% ipython --no-banner

In [1]: import numpy as np

In [2]: from numpy import linalg as LA

In [3]: np.set_printoptions(suppress=True, linewidth=100)

In [4]: def rnd(a):
   ...:     return np.round(a, 1) + 0
   ...: 

In [5]: E = np.load("a.npy")

In [6]: E
Out[6]: 
array([[  4., -20.,  -8.,  10.],
       [ -1.,  -5.,   0.,   1.],
       [  6., -20., -10.,  10.],
       [  6., -22.,  -8.,   8.]])

In [7]: ev, V = LA.eig(E)

In [8]: rnd(ev)
Out[8]: array([ 6., -4., -2., -3.])

In [9]: rnd(np.sort(LA.eigvals(E.T)))
Out[9]: array([-4., -3., -2.,  6.])

In [10]: rnd(np.prod(ev))
Out[10]: np.float64(-144.0)

In [11]: w1 = np.array([[5, 9, 3, -9, -4],
    ...:     [7, 8, -4, -5, 6],
    ...:     [5, 9, 8, 5, -1],
    ...:     [-2, 6, -7, -6, -2]])

In [12]: beta = np.array([2, 1, 0, 3, 2])

In [13]: H = np.maximum(E @ w1 + beta, 0)

In [14]: (H > 0).astype(int)
Out[14]: 
array([[0, 0, 0, 0, 0],
       [0, 0, 1, 1, 0],
       [0, 0, 0, 0, 0],
       [0, 0, 0, 0, 0]])

In [15]: LA.matrix_rank(H)
Out[15]: np.int64(1)

In [16]: Z = np.array([[-1, -2, 1], [-2, -1, 0], [0, 1, -1], [0, -1, 1], [1, 0, 1]])

In [17]: w1 @ Z
Out[17]: 
array([[-27,  -7, -11],
       [-17, -21,  12],
       [-24, -16,   1],
       [-12,  -3,  -3]])

In [18]: T = np.stack([E, -3 * E, E[::-1]])

In [19]: rnd(LA.det(T))
Out[19]: array([  -144., -11664.,   -144.])

In [20]: np.einsum("bij,cij->bc", T, T)
Out[20]: 
array([[ 1891., -5673.,  1424.],
       [-5673., 17019., -4272.],
       [ 1424., -4272.,  1891.]])

In [21]: feats = np.load("run8.npy")

In [22]: feats
Out[22]: 
array([[-2, -3, -2,  2, -3],
       [ 3,  3,  0,  1,  1],
       [10,  9, -2,  6,  1]])

In [23]: u = np.array([-1, -1])

In [24]: np.cross(feats[0, :3], feats[2, :3])
Out[24]: array([ 24, -24,  12])

In [25]: np.polyval(u, feats[0])
Out[25]: array([ 1,  2,  1, -3,  2])

In [26]: np.convolve(feats[0], u)
Out[26]: array([2, 5, 5, 0, 1, 3])

In [27]: left, sig, VT = LA.svd(feats)

In [28]: rnd(sig)
Out[28]: array([15.7,  5. ,  0. ])

In [29]: np.argmax(sig[:-1] / (sig[1:] + 1e-6)) + 1
Out[29]: np.int64(2)

In [30]: A2 = left[:, :2] @ np.diag(sig[:2]) @ VT[:2]

In [31]: rnd(A2)
Out[31]: 
array([[-2., -3., -2.,  2., -3.],
       [ 3.,  3.,  0.,  1.,  1.],
       [10.,  9., -2.,  6.,  1.]])

In [32]: rnd(LA.norm(feats - A2, 2)), rnd(sig[2])
Out[32]: (np.float64(0.0), np.float64(0.0))

In [33]: LA.matrix_rank(A2)
Out[33]: np.int64(2)

In [34]: rnd(np.abs(feats - A2).max())
Out[34]: np.float64(0.0)

In [35]: A2 = feats[0, 0] * feats[1:] - np.outer(feats[1:, 0], feats[0])

In [36]: A2
Out[36]: 
array([[  0,   3,   6,  -8,   7],
       [  0,  12,  24, -32,  28]])

In [37]: np.flatnonzero(~A2.round(6).any(axis=1))
Out[37]: array([], dtype=int64)

In [38]: mat = np.load("w.npy")

In [39]: mat
Out[39]: 
array([[3, 0, 2, 3, 1],
       [1, 3, 0, 2, 3],
       [3, 1, 3, 0, 2],
       [2, 3, 1, 3, 0],
       [0, 2, 3, 1, 3]])

In [40]: left, sig, VT = LA.svd(feats)

In [41]: V = VT[:(sig > 1e-8).sum()]

In [42]: rng = np.random.default_rng(13)

In [43]: vec = feats[2] + 3 * feats[1] + rng.integers(2) * np.eye(5)[0]

In [44]: vec
Out[44]: array([20., 18., -2.,  9.,  4.])

In [45]: LA.matrix_rank(np.vstack([feats, vec]))
Out[45]: np.int64(3)

In [46]: rnd(np.diag(V.T @ V))
Out[46]: array([0.5, 0.5, 0.2, 0.5, 0.3])

In [47]: rnd(V.T @ V)
Out[47]: 
array([[ 0.5,  0.4,  0. ,  0.2,  0.1],
       [ 0.4,  0.5,  0.1,  0.1,  0.2],
       [ 0. ,  0.1,  0.2, -0.3,  0.3],
       [ 0.2,  0.1, -0.3,  0.5, -0.3],
       [ 0.1,  0.2,  0.3, -0.3,  0.3]])

In [48]: np.allclose(V.T @ V @ vec, vec)
Out[48]: False

In [49]: rnd(LA.norm(vec - V.T @ V @ vec))
Out[49]: np.float64(0.7)

In [50]: P = np.triu(np.array([[6, 7, 0, 2, 6],
    ...:     [2, 1, 3, 8, 8],
    ...:     [5, 6, 2, 4, 0],
    ...:     [8, 8, 9, 7, 8],
    ...:     [2, 7, 2, 8, 3]]), 1) + np.eye(5)

In [51]: A2 = P @ mat @ LA.inv(P)

In [52]: rnd(LA.det(A2))
Out[52]: np.float64(369.0)

In [53]: mat @ (-1.0) ** np.arange(5)
Out[53]: array([ 3., -1.,  7., -3.,  3.])

In [54]: np.allclose(mat @ mat.T, mat.T @ mat)
Out[54]: True

In [55]: mat @ np.ones(5)
Out[55]: array([9., 9., 9., 9., 9.])

In [56]: F = np.array([[0.3, -0.3, 0.2],
    ...:     [0.6, 0.5, -1.5],
    ...:     [-1.2, 0.9, 0.2],
    ...:     [0.9, -1.3, -1.9]])

In [57]: F
Out[57]: 
array([[ 0.3, -0.3,  0.2],
       [ 0.6,  0.5, -1.5],
       [-1.2,  0.9,  0.2],
       [ 0.9, -1.3, -1.9]])

In [58]: A2 = F / LA.norm(F, axis=1, keepdims=True)

In [59]: C2 = A2 @ A2.T

In [60]: (C2 - 2 * np.eye(4)).round(6).argmax(axis=1)
Out[60]: array([3, 3, 1, 1])

In [61]: np.argwhere(np.triu(np.abs(C2) > 0.95, 1))
Out[61]: array([], shape=(0, 2), dtype=int64)

In [62]: vec = np.array([-3, 3, -2])

In [63]: rhs = F @ vec

In [64]: beta, lr = np.zeros(3), 1 / LA.norm(F, 2) ** 2

In [65]: for i in range(250):
    ...:     beta -= lr * F.T @ (F @ beta - rhs)
    ...:     if i % 50 == 0: print(i, round(LA.norm(F @ beta - rhs), 1))
    ...: 
0 4.9
50 0.0
100 0.0
150 0.0
200 0.0

In [66]: rnd(beta)
Out[66]: array([-3.,  3., -2.])

In [67]: rnd(LA.cond(F))
Out[67]: np.float64(4.0)

In [68]: th = np.radians(60)

In [69]: r_ = np.eye(3)

In [70]: r_[1, 1] = r_[0, 0] = np.cos(th)

In [71]: r_[1, 0], r_[0, 1] = -np.sin(th), np.sin(th)

In [72]: rnd(r_)
Out[72]: 
array([[ 0.5,  0.9,  0. ],
       [-0.9,  0.5,  0. ],
       [ 0. ,  0. ,  1. ]])

In [73]: A2 = F @ r_.T

In [74]: np.allclose(F @ F.T, A2 @ A2.T)
Out[74]: True

In [75]: rnd(A2)
Out[75]: 
array([[-0.1, -0.4,  0.2],
       [ 0.7, -0.3, -1.5],
       [ 0.2,  1.5,  0.2],
       [-0.7, -1.4, -1.9]])

In [76]: np.allclose(LA.norm(F, axis=1), LA.norm(A2, axis=1))
Out[76]: True
